% ipython --no-banner

In [1]: import numpy as np

In [2]: np.set_printoptions(precision=1, suppress=True, linewidth=160)

In [3]: ang = np.deg2rad(6)

In [4]: J = np.eye(12)

In [5]: J[np.ix_([10, 11], [10, 11])] = [[np.cos(ang), -np.sin(ang)], [np.sin(ang), np.cos(ang)]]

In [6]: J
Out[6]: 
array([[ 1. ,  0. ,  0. ,  0. ,  0. ,  0. ,  0. ,  0. ,  0. ,  0. ,  0. ,  0. ],
       [ 0. ,  1. ,  0. ,  0. ,  0. ,  0. ,  0. ,  0. ,  0. ,  0. ,  0. ,  0. ],
       [ 0. ,  0. ,  1. ,  0. ,  0. ,  0. ,  0. ,  0. ,  0. ,  0. ,  0. ,  0. ],
       [ 0. ,  0. ,  0. ,  1. ,  0. ,  0. ,  0. ,  0. ,  0. ,  0. ,  0. ,  0. ],
       [ 0. ,  0. ,  0. ,  0. ,  1. ,  0. ,  0. ,  0. ,  0. ,  0. ,  0. ,  0. ],
       [ 0. ,  0. ,  0. ,  0. ,  0. ,  1. ,  0. ,  0. ,  0. ,  0. ,  0. ,  0. ],
       [ 0. ,  0. ,  0. ,  0. ,  0. ,  0. ,  1. ,  0. ,  0. ,  0. ,  0. ,  0. ],
       [ 0. ,  0. ,  0. ,  0. ,  0. ,  0. ,  0. ,  1. ,  0. ,  0. ,  0. ,  0. ],
       [ 0. ,  0. ,  0. ,  0. ,  0. ,  0. ,  0. ,  0. ,  1. ,  0. ,  0. ,  0. ],
       [ 0. ,  0. ,  0. ,  0. ,  0. ,  0. ,  0. ,  0. ,  0. ,  1. ,  0. ,  0. ],
       [ 0. ,  0. ,  0. ,  0. ,  0. ,  0. ,  0. ,  0. ,  0. ,  0. ,  1. , -0.1],
       [ 0. ,  0. ,  0. ,  0. ,  0. ,  0. ,  0. ,  0. ,  0. ,  0. ,  0.1,  1. ]])

In [7]: x0 = np.array([1, -3, 0, 0, -2, 2, -3, 2, 2, -2, -3, -1])

In [8]: a = np.maximum(J @ x0, 0)

In [9]: np.flatnonzero(a > 1e-9)
Out[9]: array([0, 5, 7, 8])

In [10]: np.maximum(J @ (3 * x0), 0)
Out[10]: array([3., 0., 0., 0., 0., 6., 0., 6., 6., 0., 0., 0.])

In [11]: J.T @ a
Out[11]: array([1., 0., 0., 0., 0., 2., 0., 2., 2., 0., 0., 0.])

In [12]: a
Out[12]: array([1., 0., 0., 0., 0., 2., 0., 2., 2., 0., 0., 0.])

In [13]: np.tanh(J @ x0)
Out[13]: array([ 0.8, -1. ,  0. ,  0. , -1. ,  1. , -1. ,  1. ,  1. , -1. , -1. , -0.9])

In [14]: J * (a > 1e-9)[:, None]
Out[14]: 
array([[ 1.,  0.,  0.,  0.,  0.,  0.,  0.,  0.,  0.,  0.,  0.,  0.],
       [ 0.,  0.,  0.,  0.,  0.,  0.,  0.,  0.,  0.,  0.,  0.,  0.],
       [ 0.,  0.,  0.,  0.,  0.,  0.,  0.,  0.,  0.,  0.,  0.,  0.],
       [ 0.,  0.,  0.,  0.,  0.,  0.,  0.,  0.,  0.,  0.,  0.,  0.],
       [ 0.,  0.,  0.,  0.,  0.,  0.,  0.,  0.,  0.,  0.,  0.,  0.],
       [ 0.,  0.,  0.,  0.,  0.,  1.,  0.,  0.,  0.,  0.,  0.,  0.],
       [ 0.,  0.,  0.,  0.,  0.,  0.,  0.,  0.,  0.,  0.,  0.,  0.],
       [ 0.,  0.,  0.,  0.,  0.,  0.,  0.,  1.,  0.,  0.,  0.,  0.],
       [ 0.,  0.,  0.,  0.,  0.,  0.,  0.,  0.,  1.,  0.,  0.,  0.],
       [ 0.,  0.,  0.,  0.,  0.,  0.,  0.,  0.,  0.,  0.,  0.,  0.],
       [ 0.,  0.,  0.,  0.,  0.,  0.,  0.,  0.,  0.,  0.,  0., -0.],
       [ 0.,  0.,  0.,  0.,  0.,  0.,  0.,  0.,  0.,  0.,  0.,  0.]])

In [15]: K = np.array([[-0.1, -1.3, -0.8, 0.6, -0.2],
    ...:     [1.0, 0.3, -1.1, 1.0, -1.2],
    ...:     [-0.1, -1.4, -0.8, 0.6, -0.3],
    ...:     [0.8, -1.0, -1.8, -1.3, -0.9],
    ...:     [0.7, -0.8, 0.4, 2.2, -0.1],
    ...:     [-0.5, 2.1, -0.8, -2.3, -0.3],
    ...:     [1.4, 0.0, -0.4, 1.4, -0.4]])

In [16]: K
Out[16]: 
array([[-0.1, -1.3, -0.8,  0.6, -0.2],
       [ 1. ,  0.3, -1.1,  1. , -1.2],
       [-0.1, -1.4, -0.8,  0.6, -0.3],
       [ 0.8, -1. , -1.8, -1.3, -0.9],
       [ 0.7, -0.8,  0.4,  2.2, -0.1],
       [-0.5,  2.1, -0.8, -2.3, -0.3],
       [ 1.4,  0. , -0.4,  1.4, -0.4]])

In [17]: B = np.c_[K[:, :4] @ np.array([[2, -5, 4, -4], [-9, 7, 4, 4], [2, -8, -2, 8], [-8, -5, 9, 4]]), np.array([1, 3, 0, 3, 0, 1, 1])]

In [18]: B
Out[18]: 
array([[  5.1,  -5.2,   1.4,  -8.8,   1. ],
       [-10.9,   0.9,  16.4,  -7.6,   3. ],
       [  6. ,  -5.9,   1. ,  -9.2,   0. ],
       [ 17.4,   9.9,  -8.9, -26.8,   3. ],
       [ -8.2, -23.3,  18.6,   6. ,   0. ],
       [ -3.1,  35.1, -12.7,  -5.2,   1. ],
       [ -9.2, -10.8,  19. ,  -3.2,   1. ]])

In [19]: np.round(np.linalg.norm(B - K @ np.linalg.lstsq(K, B)[0], axis=0), 1) + 0
Out[19]: array([0. , 0. , 0. , 0. , 0.9])

In [20]: np.linalg.matrix_rank(B)
Out[20]: np.int64(5)

In [21]: np.linalg.matrix_rank(np.c_[K, B])
Out[21]: np.int64(6)
